$ python3 -q
>>> import numpy as np
>>> import numpy.linalg as la
>>> np.set_printoptions(precision=2, suppress=True, linewidth=100)
>>> def tidy(a):
...     return np.round(a, 2) + 0
... 
>>> F = np.loadtxt("run19.csv", delimiter=",")
>>> print(F)
[[1. 3. 2. 1. 0. 2. 3. 2. 0. 2. 3.]
 [0. 2. 0. 1. 3. 3. 2. 0. 1. 2. 2.]
 [0. 0. 3. 1. 2. 3. 1. 2. 3. 0. 3.]
 [0. 0. 0. 0. 3. 3. 1. 2. 1. 1. 2.]
 [0. 0. 0. 0. 3. 3. 1. 2. 2. 1. 1.]
 [0. 0. 0. 0. 0. 0. 1. 3. 1. 0. 2.]
 [0. 0. 0. 0. 0. 0. 3. 3. 2. 3. 1.]
 [0. 0. 0. 0. 0. 0. 0. 1. 0. 1. 3.]
 [0. 0. 0. 0. 0. 0. 0. 0. 2. 1. 0.]
 [0. 0. 0. 0. 0. 0. 0. 0. 0. 1. 3.]
 [0. 0. 0. 0. 0. 0. 0. 0. 0. 0. 3.]]
>>> print(la.matrix_rank(F - F[0, 0] * np.eye(11)))
10
>>> print(F @ F)
[[ 1.  9.  8.  6. 16. 20. 23. 25. 18. 22. 45.]
 [ 0.  4.  0.  2. 18. 18. 17. 23. 18. 17. 29.]
 [ 0.  0.  9.  3. 15. 18. 12. 26. 25. 11. 35.]
 [ 0.  0.  0.  0.  9.  9.  9. 20. 13. 10. 25.]
 [ 0.  0.  0.  0.  9.  9.  9. 20. 15. 11. 22.]
 [ 0.  0.  0.  0.  0.  0.  3.  6.  4.  7. 16.]
 [ 0.  0.  0.  0.  0.  0.  9. 12. 10. 17. 24.]
 [ 0.  0.  0.  0.  0.  0.  0.  1.  0.  2. 15.]
 [ 0.  0.  0.  0.  0.  0.  0.  0.  4.  3.  3.]
 [ 0.  0.  0.  0.  0.  0.  0.  0.  0.  1. 12.]
 [ 0.  0.  0.  0.  0.  0.  0.  0.  0.  0.  9.]]
>>> try:
...     la.inv(F)
... except la.LinAlgError as e:
...     print(repr(e))
... 
LinAlgError('Singular matrix')
>>> print(np.argsort(-la.norm(F, axis=0).round(6), kind="stable")[:3])
[10  5  7]
>>> print([round(float(x), 2) for x in la.svd(F, compute_uv=False)[:3]])
[13.13, 5.61, 4.7]
>>> print(la.matrix_rank(F, rtol=0.1))
6
>>> th = np.radians(45)
>>> r_ = np.eye(11)
>>> r_[9, 9] = r_[4, 4] = np.cos(th)
>>> r_[9, 4], r_[4, 9] = -np.sin(th), np.sin(th)
>>> print(tidy(r_))
[[ 1.    0.    0.    0.    0.    0.    0.    0.    0.    0.    0.  ]
 [ 0.    1.    0.    0.    0.    0.    0.    0.    0.    0.    0.  ]
 [ 0.    0.    1.    0.    0.    0.    0.    0.    0.    0.    0.  ]
 [ 0.    0.    0.    1.    0.    0.    0.    0.    0.    0.    0.  ]
 [ 0.    0.    0.    0.    0.71  0.    0.    0.    0.    0.71  0.  ]
 [ 0.    0.    0.    0.    0.    1.    0.    0.    0.    0.    0.  ]
 [ 0.    0.    0.    0.    0.    0.    1.    0.    0.    0.    0.  ]
 [ 0.    0.    0.    0.    0.    0.    0.    1.    0.    0.    0.  ]
 [ 0.    0.    0.    0.    0.    0.    0.    0.    1.    0.    0.  ]
 [ 0.    0.    0.    0.   -0.71  0.    0.    0.    0.    0.71  0.  ]
 [ 0.    0.    0.    0.    0.    0.    0.    0.    0.    0.    1.  ]]
>>> Y = F @ r_.T
>>> print(np.allclose(la.norm(F, axis=1), la.norm(Y, axis=1)))
True
>>> print(tidy(la.svd(F, compute_uv=False)), tidy(la.svd(Y, compute_uv=False)))
[13.13  5.61  4.7   4.43  3.54  2.59  1.11  0.9   0.44  0.    0.  ] [13.13  5.61  4.7   4.43  3.54  2.59  1.11  0.9   0.44  0.    0.  ]
>>> print(tidy(np.abs(Y - F).max(axis=0)))
[0.   0.   0.   0.   2.12 0.   0.   0.   0.   2.71 0.  ]
>>> print(np.allclose(F @ F.T, Y @ Y.T))
True
>>> print(tidy(la.det(r_)), tidy(np.trace(r_)))
1.0 10.41
>>> u = np.array([2, 0])
>>> print(np.array([np.convolve(row, u, "same") for row in F]))
[[2. 6. 4. 2. 0. 4. 6. 4. 0. 4. 6.]
 [0. 4. 0. 2. 6. 6. 4. 0. 2. 4. 4.]
 [0. 0. 6. 2. 4. 6. 2. 4. 6. 0. 6.]
 [0. 0. 0. 0. 6. 6. 2. 4. 2. 2. 4.]
 [0. 0. 0. 0. 6. 6. 2. 4. 4. 2. 2.]
 [0. 0. 0. 0. 0. 0. 2. 6. 2. 0. 4.]
 [0. 0. 0. 0. 0. 0. 6. 6. 4. 6. 2.]
 [0. 0. 0. 0. 0. 0. 0. 2. 0. 2. 6.]
 [0. 0. 0. 0. 0. 0. 0. 0. 4. 2. 0.]
 [0. 0. 0. 0. 0. 0. 0. 0. 0. 2. 6.]
 [0. 0. 0. 0. 0. 0. 0. 0. 0. 0. 6.]]
>>> print(np.correlate(F[1], F[4], "full"))
[ 0.  2.  2.  5.  8. 10. 19. 21. 17. 22. 26. 23. 15.  9. 11. 12.  6.  0.  0.  0.  0.]
>>> print(np.convolve(F[1], u))
[0. 4. 0. 2. 6. 6. 4. 0. 2. 4. 4. 0.]
>>> feats = np.loadtxt("mat.csv", delimiter=",")
>>> print(feats)
[[ 3.01  2.01  0.97  0.98 -3.01 -0.98  2.01  2.01  1.02  3.03  2.04 -0.03  3.    0.01]
 [-0.01 -2.01  7.98 -2.01 -8.   -5.98  4.02 -2.    6.    0.01  5.98  0.01  9.98  4.03]
 [-3.02 -3.01  3.01 -2.06 -1.02 -2.02  0.01 -3.    2.   -3.01  1.01 -0.04  2.    1.98]
 [-3.01 -4.    6.99 -3.01 -5.01 -5.    1.97 -3.97  5.03 -3.    4.01  0.02  7.    3.97]
 [ 2.99  0.99  5.03  0.   -7.   -3.96  4.    1.    3.97  3.02  4.97  0.    8.03  2.  ]
 [-6.   -5.99  6.   -3.99 -1.98 -4.02  0.   -5.98  4.05 -5.99  1.98 -0.03  4.    4.01]
 [ 6.03  4.    2.    2.   -6.   -1.99  3.98  3.98  1.99  6.    4.    0.    5.97  0.03]
 [ 0.   -1.97  8.05 -2.   -7.99 -6.02  3.98 -2.01  5.99 -0.01  6.   -0.02  9.98  4.01]
 [ 2.98  2.    1.03  1.   -2.99 -0.99  1.96  1.99  1.02  3.    2.01  0.01  3.03  0.04]]
>>> Y = feats / la.norm(feats, axis=1, keepdims=True)
>>> gram = Y @ Y.T
>>> print((gram - 2 * np.eye(9)).round(6).argmax(axis=1))
[6 7 5 7 1 2 0 1 6]
>>> print(tidy(np.degrees(np.arccos(np.clip(gram[4, 1], -1, 1)))))
23.56
>>> print(np.argwhere(np.triu(np.abs(gram) > 0.95, 1)))
[[0 6]
 [0 8]
 [1 7]
 [2 5]
 [6 8]]
>>> print(tidy(gram))
[[ 1.    0.57 -0.23  0.23  0.85 -0.23  1.    0.57  1.  ]
 [ 0.57  1.    0.66  0.93  0.92  0.67  0.57  1.    0.58]
 [-0.23  0.66  1.    0.9   0.31  1.   -0.23  0.67 -0.22]
 [ 0.23  0.93  0.9   1.    0.7   0.9   0.23  0.93  0.23]
 [ 0.85  0.92  0.31  0.7   1.    0.31  0.85  0.92  0.86]
 [-0.23  0.67  1.    0.9   0.31  1.   -0.23  0.67 -0.22]
 [ 1.    0.57 -0.23  0.23  0.85 -0.23  1.    0.57  1.  ]
 [ 0.57  1.    0.67  0.93  0.92  0.67  0.57  1.    0.58]
 [ 1.    0.58 -0.22  0.23  0.86 -0.22  1.    0.58  1.  ]]
>>> print(tidy(gram[4]))
[0.85 0.92 0.31 0.7  1.   0.31 0.85 0.92 0.86]
>>> A = np.load("sample16.npy")
>>> print(A)
[[ 0  0 -2 -1  0  1  0  0  0  0 -1  0  0]
 [ 0 -2  0  0  0  0  0  2  0  0  0 -2  1]
 [-1  0  1 -1  0 -2 -2  0  1 -1  2  0  0]
 [ 2  0 -1  0  0 -2  2  0 -1  1 -2  0  0]
 [ 0  1  0  0 -2  0  0  1  0  0  0  1 -2]
 [ 0  0 -1  1  0  1 -2  0  1  2  2  0  0]
 [ 0  0  0  2  0  0  1  0  0 -2  0  0  0]
 [ 0 -1  0  0 -2  0  0 -2  0  0  0  0  2]
 [-1  0 -2  0  0  1  0  0  0 -1  0  0  0]
 [-1  0 -1 -1  0 -1  0  0  2  1  0  0  0]
 [-1  0  1  0  0 -1 -1  0 -2  1 -1  0  0]
 [ 0  0  0  0 -1  0  0  2  0  0  0  0 -1]
 [ 0  0  0  0  0  0  0 -2  0  0  0 -1  1]]
>>> rng = np.random.default_rng(534621)
>>> lab = rng.permutation(13)
>>> print(lab)
[ 7  5  2  8  6  1  0 11 10  4 12  9  3]
>>> Y = A[lab][:, lab]
>>> print(tidy(np.sort(np.abs(la.eigvals(Y)))))
[0.66 0.66 0.76 2.3  2.3  2.62 2.62 2.63 2.63 2.97 3.23 3.23 4.16]
>>> print(np.trace(Y))
-2
>>> K = np.array([[3, 3, -3, 1, -3, 2, 2, 1, 5, -5, -3],
...     [-1, -5, 0, 0, 1, 2, 4, 1, -4, -2, 3],
...     [0, -2, -1, 5, 5, -1, 1, 1, -4, -4, -2],
...     [-3, -1, -4, -3, 3, 5, 4, 5, -4, 1, -3],
...     [3, -4, -3, 0, 5, 4, -4, -2, -1, 5, -1],
...     [1, -3, -1, -1, -2, 3, -5, 0, 3, 2, -2],
...     [-5, -2, -1, -3, 0, -1, -1, -2, 3, -1, 5],
...     [-3, -2, 5, 2, 2, 3, 1, -2, -3, 1, 5],
...     [3, 2, -5, 1, 3, -2, 3, 0, 3, -1, 5],
...     [-1, 3, -1, 1, 3, -1, -4, 5, 5, 0, 3],
...     [-1, -3, 1, 2, -3, 5, -2, 5, -5, 0, 2],
...     [2, -4, 3, -2, 2, -2, -5, -4, 3, -2, 1],
...     [-2, -5, 0, -5, -4, -3, -2, 0, 4, -4, -4],
...     [4, -3, 5, 5, 2, -2, 5, -5, -5, 2, 3]])
>>> K[:, 4] = -1 * K[:, 0]
>>> print(K)
[[ 3  3 -3  1 -3  2  2  1  5 -5 -3]
 [-1 -5  0  0  1  2  4  1 -4 -2  3]
 [ 0 -2 -1  5  0 -1  1  1 -4 -4 -2]
 [-3 -1 -4 -3  3  5  4  5 -4  1 -3]
 [ 3 -4 -3  0 -3  4 -4 -2 -1  5 -1]
 [ 1 -3 -1 -1 -1  3 -5  0  3  2 -2]
 [-5 -2 -1 -3  5 -1 -1 -2  3 -1  5]
 [-3 -2  5  2  3  3  1 -2 -3  1  5]
 [ 3  2 -5  1 -3 -2  3  0  3 -1  5]
 [-1  3 -1  1  1 -1 -4  5  5  0  3]
 [-1 -3  1  2  1  5 -2  5 -5  0  2]
 [ 2 -4  3 -2 -2 -2 -5 -4  3 -2  1]
 [-2 -5  0 -5  2 -3 -2  0  4 -4 -4]
 [ 4 -3  5  5 -4 -2  5 -5 -5  2  3]]
>>> x = np.array([3, 5, 1, 4, 4, 1, 5, 1, 4, 0, 3])
>>> h = np.maximum(K @ x, 0)
>>> print(tidy(np.tanh(K @ x)))
[ 1.   -1.   -1.   -1.   -1.   -1.    0.76  1.    1.    1.   -1.   -1.   -1.    1.  ]
>>> print(np.flatnonzero(h > 1e-9))
[ 0  6  7  8  9 13]
>>> print(np.maximum(K @ (3 * x), 0))
[111   0   0   0   0   0   3  45 138  96   0   0   0  39]
>>> print(np.allclose(K[:-1].T @ la.lstsq(K[:-1].T, K[-1])[0], K[-1]))
True
>>> try:
...     la.inv(K)
... except la.LinAlgError as e:
...     print("failed:", e)
... 
failed: Last 2 dimensions of the array must be square
>>> m1 = np.load("layer0.npy")
>>> print(m1)
[[ 2.1 -1.   0.   2.   0.   0.   0.  -1.   0.  -2.   2.   2. ]
 [-1.   2.1 -1.  -2.   1.  -1.   0.   2.   0.   2.   0.  -2. ]
 [ 2.   2.  -0.9 -2.   2.   1.  -1.  -1.   0.   0.   2.   2. ]
 [ 2.   2.   1.   0.1  1.  -1.  -2.  -2.   0.   2.  -2.   0. ]
 [ 2.   2.   0.  -1.   2.1  1.  -1.   1.  -2.   1.  -1.   0. ]
 [ 2.  -2.  -2.   2.   0.  -1.9  0.   0.   0.   2.   0.  -1. ]
 [-2.   1.   1.   0.  -2.   1.   0.1  2.   0.   1.   0.   1. ]
 [ 2.   0.   0.   2.   1.   2.  -2.   0.1  0.   1.  -1.   2. ]
 [ 2.   0.   2.   0.  -2.   1.   2.  -1.   0.1 -2.   0.  -2. ]
 [-1.  -2.   2.  -1.  -1.   0.   0.   0.   2.   2.1  0.   2. ]
 [ 1.   0.  -2.   1.  -2.  -2.   2.  -1.   1.   2.  -0.9 -2. ]
 [ 2.  -1.   0.   2.   0.   0.   0.  -1.   0.  -2.   2.   2.1]]
>>> lab = rng.permutation(12)
>>> Y = m1[:, lab] * rng.choice([-1, 1], 12)
>>> print(Y)
[[ 2.   0.   0.  -2.  -0.   0.  -2.   2.   0.   1.   1.  -2.1]
 [-2.   1.   0.   2.   1.   0.   2.   0.  -1.  -2.1 -2.   1. ]
 [-2.   2.   0.   0.   0.9 -1.  -2.   2.   1.  -2.   1.  -2. ]
 [ 0.1  1.   0.   2.  -1.  -2.  -0.  -2.  -1.  -2.   2.  -2. ]
 [-1.   2.1 -2.   1.  -0.  -1.  -0.  -1.   1.  -2.  -1.  -2. ]
 [ 2.   0.   0.   2.   2.   0.   1.   0.  -1.9  2.  -0.  -2. ]
 [ 0.  -2.   0.   1.  -1.   0.1 -1.   0.   1.  -1.  -2.   2. ]
 [ 2.   1.   0.   1.  -0.  -2.  -2.  -1.   2.  -0.  -0.1 -2. ]
 [ 0.  -2.   0.1 -2.  -2.   2.   2.   0.   1.  -0.   1.  -2. ]
 [-1.  -1.   2.   2.1 -2.   0.  -2.   0.   0.   2.  -0.   1. ]
 [ 1.  -2.   1.   2.   2.   2.   2.  -0.9 -2.  -0.   1.  -1. ]
 [ 2.   0.   0.  -2.  -0.   0.  -2.1  2.   0.   1.   1.  -2. ]]
>>> Uu, _, vt = la.svd(m1.T @ Y)
>>> print(lab)
[ 3  4  8  9  2  6 11 10  5  1  7  0]
>>> u, v = m1[1], m1[11]
>>> print(tidy(u @ v))
-18.3
>>> p = (u @ v) / (u @ u) * u
>>> print(la.matrix_rank(np.outer(u, v)))
1
>>> print(tidy((v - p) @ u))
0.0
>>> print(tidy(v - p))
[ 1.25  0.57 -0.75  0.5   0.75 -0.75  0.    0.5   0.   -0.5   2.    0.6 ]
>>> print(tidy(p))
[ 0.75 -1.57  0.75  1.5  -0.75  0.75  0.   -1.5   0.   -1.5   0.    1.5 ]
>>> gram = m1.T @ m1
>>> print(np.trace(gram), (m1 ** 2).sum())
289.32 289.32
>>> print(tidy(la.svd(m1, compute_uv=False) ** 2))
[75.5  65.6  51.37 33.9  24.32 16.68 10.01  6.72  3.4   1.39  0.42  0.  ]
>>> print(tidy(np.diag(gram)))
[39.41 27.41 19.81 27.01 24.41 17.61 18.01 18.01  9.01 35.41 18.81 34.41]
>>> x = np.array([6, -1, 2, -7, 1, 2, -5, 4, 9, -3, 0, -8])
>>> rhs = m1 @ x
>>> c, lr = np.zeros(12), 1 / la.norm(m1, 2) ** 2
>>> for i in range(50):
...     c -= lr * m1.T @ (m1 @ c - rhs)
...     if i % 10 == 0: print(i, round(la.norm(m1 @ c - rhs), 2))
... 
0 29.85
10 13.01
20 9.39
30 7.5
40 6.17
>>> print(tidy(la.cond(m1)))
991.91
>>> print(tidy(c))
[ 3.82 -0.87  3.44 -5.26  3.32  3.04 -0.43  0.85  4.59  0.21  1.32 -7.12]
>>> Y = m1 / la.norm(m1, axis=1, keepdims=True)
>>> gram = Y @ Y.T
>>> print((gram - 2 * np.eye(12)).round(6).argmax(axis=1))
[11  4  4  4  2 10  9  4  0  6  5  0]
>>> print(tidy(la.norm(Y, axis=1)))
[1. 1. 1. 1. 1. 1. 1. 1. 1. 1. 1. 1.]
>>> print((np.abs(gram) > 0.9).astype(int))
[[1 0 0 0 0 0 0 0 0 0 0 1]
 [0 1 0 0 0 0 0 0 0 0 0 0]
 [0 0 1 0 0 0 0 0 0 0 0 0]
 [0 0 0 1 0 0 0 0 0 0 0 0]
 [0 0 0 0 1 0 0 0 0 0 0 0]
 [0 0 0 0 0 1 0 0 0 0 0 0]
 [0 0 0 0 0 0 1 0 0 0 0 0]
 [0 0 0 0 0 0 0 1 0 0 0 0]
 [0 0 0 0 0 0 0 0 1 0 0 0]
 [0 0 0 0 0 0 0 0 0 1 0 0]
 [0 0 0 0 0 0 0 0 0 0 1 0]
 [1 0 0 0 0 0 0 0 0 0 0 1]]
>>> print(tidy(np.degrees(np.arccos(np.clip(gram[3, 10], -1, 1)))))
81.96
>>> print(np.argwhere(np.triu(np.abs(gram) > 0.95, 1)))
[[ 0 11]]
>>> mat = np.loadtxt("w.csv", delimiter=",")
>>> print(mat)
[[ 3.46  1.66 -2.07 -1.84  5.34  5.42  5.32 -0.2   3.63  5.4 ]
 [ 2.22  1.06 -1.22 -1.1   3.32  3.24  3.27  0.07  2.19  3.21]
 [-1.29 -0.67  0.78  0.56 -1.86 -1.99 -1.97 -0.12 -1.26 -1.92]
 [-1.61 -0.84  0.85  0.69 -2.49 -2.29 -2.49  0.16 -1.77 -2.25]
 [ 0.47  0.19 -0.1  -0.12  0.65  0.63  0.7   0.01  0.48  0.68]
 [-2.09 -0.98  1.21  1.13 -3.15 -3.43 -3.23  0.04 -2.14 -3.03]
 [ 1.72  1.05 -1.07 -0.79  2.94  2.69  2.89 -0.06  1.81  2.69]
 [-2.34 -1.    1.24  1.04 -3.35 -3.3  -3.32  0.02 -2.27 -3.36]
 [ 0.22  0.38 -0.31 -0.2   0.71  0.65  0.74 -0.08  0.51  0.68]
 [-0.13  0.08  0.02 -0.12  0.21  0.25  0.21  0.04  0.09  0.16]
 [-2.45 -1.25  1.13  1.25 -3.79 -3.81 -3.63  0.07 -2.46 -3.76]
 [-2.49 -1.29  1.39  1.35 -3.91 -3.87 -3.92  0.1  -2.66 -3.84]
 [ 2.72  1.16 -1.3  -1.28  3.86  3.73  3.64  0.06  2.43  3.71]
 [ 0.94  0.52 -0.63 -0.53  1.24  1.27  1.29  0.28  0.79  1.23]
 [ 2.23  1.03 -1.24 -1.15  3.57  3.27  3.44  0.09  2.25  3.29]
 [ 2.3   1.   -1.05 -1.04  3.26  3.27  3.5   0.1   2.25  3.21]
 [ 0.28  0.19 -0.11 -0.23  0.63  0.41  0.52  0.04  0.48  0.63]
 [ 1.88  0.9  -0.96 -0.85  2.72  2.86  3.02 -0.01  1.88  3.1 ]
 [-0.53 -0.17  0.3   0.26 -1.01 -1.1  -0.78  0.12 -0.54 -0.99]]
>>> Uu, s, vt = la.svd(mat)
>>> print(tidy(s))
[28.56  0.61  0.54  0.49  0.44  0.38  0.34  0.28  0.23  0.14]
>>> print(np.argmax(s[:-1] / (s[1:] + 1e-6)) + 1)
1
>>> Y = Uu[:, :1] @ np.diag(s[:1]) @ vt[:1]
>>> print(tidy(np.abs(mat - Y).max()))
0.29
>>> print(tidy(la.norm(mat - Y) / la.norm(mat)))
0.04
>>> print(la.matrix_rank(mat, rtol=0.05))
1
>>> print(la.matrix_rank(Y))
1
>>> Y = np.c_[mat[:, :2] @ np.array([[-2, 1], [-1, 2]]), np.array([1, 3, 2, 3, 1, 3, 3, 0, 1, 2, 3, 1, 3, 0, 0, 0, 1, 3, 3])]
>>> print(tidy(Y))
[[-8.58  6.78  1.  ]
 [-5.5   4.34  3.  ]
 [ 3.25 -2.63  2.  ]
 [ 4.06 -3.29  3.  ]
 [-1.13  0.85  1.  ]
 [ 5.16 -4.05  3.  ]
 [-4.49  3.82  3.  ]
 [ 5.68 -4.34  0.  ]
 [-0.82  0.98  1.  ]
 [ 0.18  0.03  2.  ]
 [ 6.15 -4.95  3.  ]
 [ 6.27 -5.07  1.  ]
 [-6.6   5.04  3.  ]
 [-2.4   1.98  0.  ]
 [-5.49  4.29  0.  ]
 [-5.6   4.3   0.  ]
 [-0.75  0.66  1.  ]
 [-4.66  3.68  3.  ]
 [ 1.23 -0.87  3.  ]]
>>> print(tidy(la.norm(Y - mat @ la.lstsq(mat, Y)[0], axis=0)))
[0.   0.   6.27]
